$ ipython --no-banner

In [1]: import numpy as np

In [2]: import numpy.linalg as la

In [3]: np.set_printoptions(precision=2, suppress=True, linewidth=160, sign=" ")

In [4]: rnd = lambda a: np.round(a, 2) + 0

In [5]: rng = np.random.default_rng(29955)

In [6]: F = np.array([[-4, -5, 5, 3, 5, 3, 4, -4, -4, -4],
   ...:     [4, -5, -5, 1, 2, -3, -1, -3, 4, -3],
   ...:     [3, -2, 4, 5, -1, 3, -1, -3, -3, 2],
   ...:     [-1, 1, 2, 4, -1, 5, -2, -3, -1, -1],
   ...:     [-4, -3, -2, -2, -2, -1, 1, -1, 2, 0],
   ...:     [-3, 2, 2, 0, 4, -4, 4, 0, 0, -3],
   ...:     [2, -2, -3, -1, -2, -2, 2, -3, 4, 3],
   ...:     [-3, -3, -3, -1, 2, -1, -3, -2, 2, -4],
   ...:     [-5, -4, 0, 4, 3, 4, 3, 4, -1, 3],
   ...:     [-2, 1, -4, -3, -3, 0, 0, -3, 1, -4],
   ...:     [0, 2, -5, 4, 5, 0, -3, -4, 5, 4],
   ...:     [4, -4, -3, -3, 4, 0, 5, 2, 0, -4],
   ...:     [4, -3, 1, 0, 4, 0, 2, -1, 1, 5]]) * (rng.random((13, 10)) < 0.3)

In [7]: F
Out[7]: 
array([[ 0,  0,  5,  3,  0,  3,  0, -4,  0,  0],
       [ 0,  0,  0,  0,  0,  0,  0, -3,  0, -3],
       [ 0,  0,  0,  0, -1,  0,  0,  0,  0,  2],
       [ 0,  0,  0,  4,  0,  5,  0,  0,  0,  0],
       [ 0, -3,  0,  0, -2, -1,  1,  0,  2,  0],
       [ 0,  0,  2,  0,  0,  0,  0,  0,  0, -3],
       [ 2,  0, -3,  0,  0,  0,  0, -3,  4,  3],
       [-3, -3, -3,  0,  0,  0,  0,  0,  0,  0],
       [ 0, -4,  0,  0,  0,  0,  3,  0,  0,  0],
       [ 0,  0,  0, -3,  0,  0,  0, -3,  1, -4],
       [ 0,  2,  0,  0,  0,  0,  0,  0,  5,  0],
       [ 0,  0,  0,  0,  4,  0,  5,  2,  0, -4],
       [ 0,  0,  0,  0,  0,  0,  0,  0,  1,  0]])

In [8]: other = np.c_[F[:, :3] @ np.array([[3, 2, 0], [5, 1, 4], [5, 0, 0]]), np.array([2, 0, 3, -3, -2, 2, 1, 3, -2, 3, 2, 3, -2])]

In [9]: other
Out[9]: 
array([[ 25,   0,   0,   2],
       [  0,   0,   0,   0],
       [  0,   0,   0,   3],
       [  0,   0,   0,  -3],
       [-15,  -3, -12,  -2],
       [ 10,   0,   0,   2],
       [ -9,   4,   0,   1],
       [-39,  -9, -12,   3],
       [-20,  -4, -16,  -2],
       [  0,   0,   0,   3],
       [ 10,   2,   8,   2],
       [  0,   0,   0,   3],
       [  0,   0,   0,  -2]])

In [10]: la.matrix_rank(np.c_[F, other])
Out[10]: np.int64(11)

In [11]: rnd(la.norm(la.qr(F)[0].T @ other, axis=0) ** 2 / ((other ** 2).sum(axis=0) + 1e-12))
Out[11]: array([ 1.  ,  1.  ,  1.  ,  0.66])

In [12]: la.matrix_rank(other)
Out[12]: np.int64(4)
